$ ipython --no-banner

In [1]: import numpy as np

In [2]: import numpy.linalg as la

In [3]: np.set_printoptions(precision=2, suppress=True, linewidth=200)

In [4]: def rd(a):
   ...:     return np.round(a, 2) + 0
   ...: 

In [5]: m1 = np.loadtxt("case5.csv", delimiter=",")

In [6]: m1
Out[6]: 
array([[0., 0.],
       [2., 0.]])

In [7]: # column 0 dominates

In [8]: np.argsort(-la.norm(m1, axis=0).round(6), kind="stable")[:3]
Out[8]: array([0, 1])

In [9]: rd(la.norm(m1, 2) / la.norm(m1))
Out[9]: np.float64(1.0)

In [10]: print(la.matrix_rank(m1, rtol=0.1))
1

In [11]: rank = la.matrix_rank(m1)

In [12]: rank
Out[12]: np.int64(1)

In [13]: null = la.svd(m1)[2][rank:].T

In [14]: np.allclose(m1 @ null, 0)
Out[14]: True

In [15]: null.shape
Out[15]: (2, 1)

In [16]: [int(la.matrix_rank(np.delete(m1, i, axis=0))) for i in range(2)]
Out[16]: [1, 0]

In [17]: print(m1 @ null)
[[0.]
 [0.]]

In [18]: null @ null.T
Out[18]: 
array([[0., 0.],
       [0., 1.]])

In [19]: E = np.load("m.npy")

In [20]: E
Out[20]: 
array([[ 2,  8,  2],
       [ 8,  8,  3],
       [ 2,  3, 10]])

In [21]: def softmax(z):
    ...:     e = np.exp(z - z.max(axis=-1, keepdims=True))
    ...:     return e / e.sum(axis=-1, keepdims=True)
    ...: 

In [22]: rd(softmax(E[2]))
Out[22]: array([0., 0., 1.])

In [23]: rd(softmax(E[2] + 3))
Out[23]: array([0., 0., 1.])

In [24]: rd(softmax(10 * E[2]))
Out[24]: array([0., 0., 1.])

In [25]: S = E @ E.T / np.sqrt(3)

In [26]: rd(softmax(S + np.triu(np.full(S.shape, -np.inf), 1)))
Out[26]: 
array([[1., 0., 0.],
       [0., 1., 0.],
       [0., 0., 1.]])

In [27]: [round(float(la.det(E[:i, :i])), 2) + 0 for i in range(1, 4)]
Out[27]: [2.0, -48.0, -434.0]

In [28]: rd(la.eigvalsh(E).min())
Out[28]: np.float64(-3.54)

In [29]: mat = np.load("arr.npy")

In [30]: mat
Out[30]: 
array([[ 0.,  0.,  0.,  2.],
       [ 0.,  0.,  0., -1.],
       [ 0.,  0.,  0.,  9.],
       [ 2., -1.,  9.,  0.]])

In [31]: # equal to its transpose

In [32]: print(rd(la.eigvals(mat).sum().real))
0.0

In [33]: np.kron(np.eye(2, dtype=int), mat)
Out[33]: 
array([[ 0.,  0.,  0.,  2.,  0.,  0.,  0.,  0.],
       [ 0.,  0.,  0., -1.,  0.,  0.,  0., -0.],
       [ 0.,  0.,  0.,  9.,  0.,  0.,  0.,  0.],
       [ 2., -1.,  9.,  0.,  0., -0.,  0.,  0.],
       [ 0.,  0.,  0.,  0.,  0.,  0.,  0.,  2.],
       [ 0.,  0.,  0., -0.,  0.,  0.,  0., -1.],
       [ 0.,  0.,  0.,  0.,  0.,  0.,  0.,  9.],
       [ 0., -0.,  0.,  0.,  2., -1.,  9.,  0.]])

In [34]: la.cond(mat) > 100
Out[34]: np.True_

In [35]: la.matrix_rank(mat, rtol=0.1)
Out[35]: np.int64(2)

In [36]: rd(la.norm(mat, 2) / la.norm(mat))
Out[36]: np.float64(0.71)

In [37]: [round(float(x), 2) for x in la.svd(mat, compute_uv=False)[:3]]
Out[37]: [9.27, 9.27, 0.0]

In [38]: np.argsort(-la.norm(mat, axis=0).round(6), kind="stable")[:3]
Out[38]: array([3, 2, 0])

In [39]: rank = la.matrix_rank(mat)

In [40]: rank
Out[40]: np.int64(2)

In [41]: null = la.svd(mat)[2][rank:].T

In [42]: la.matrix_rank(mat.T @ mat), la.matrix_rank(mat @ mat.T)
Out[42]: (np.int64(2), np.int64(2))

In [43]: [int(la.matrix_rank(np.delete(mat, i, axis=0))) for i in range(4)]
Out[43]: [2, 2, 2, 1]

In [44]: null.shape
Out[44]: (4, 2)

In [45]: [int(la.matrix_rank(mat[:, :j + 1])) for j in range(4)]
Out[45]: [1, 1, 1, 2]

In [46]: [int(la.matrix_rank(mat[:i])) for i in range(1, len(mat) + 1)]
Out[46]: [1, 1, 1, 2]

In [47]: rd(mat @ null)
Out[47]: 
array([[0., 0.],
       [0., 0.],
       [0., 0.],
       [0., 0.]])

In [48]: np.allclose(mat @ null, 0)
Out[48]: True
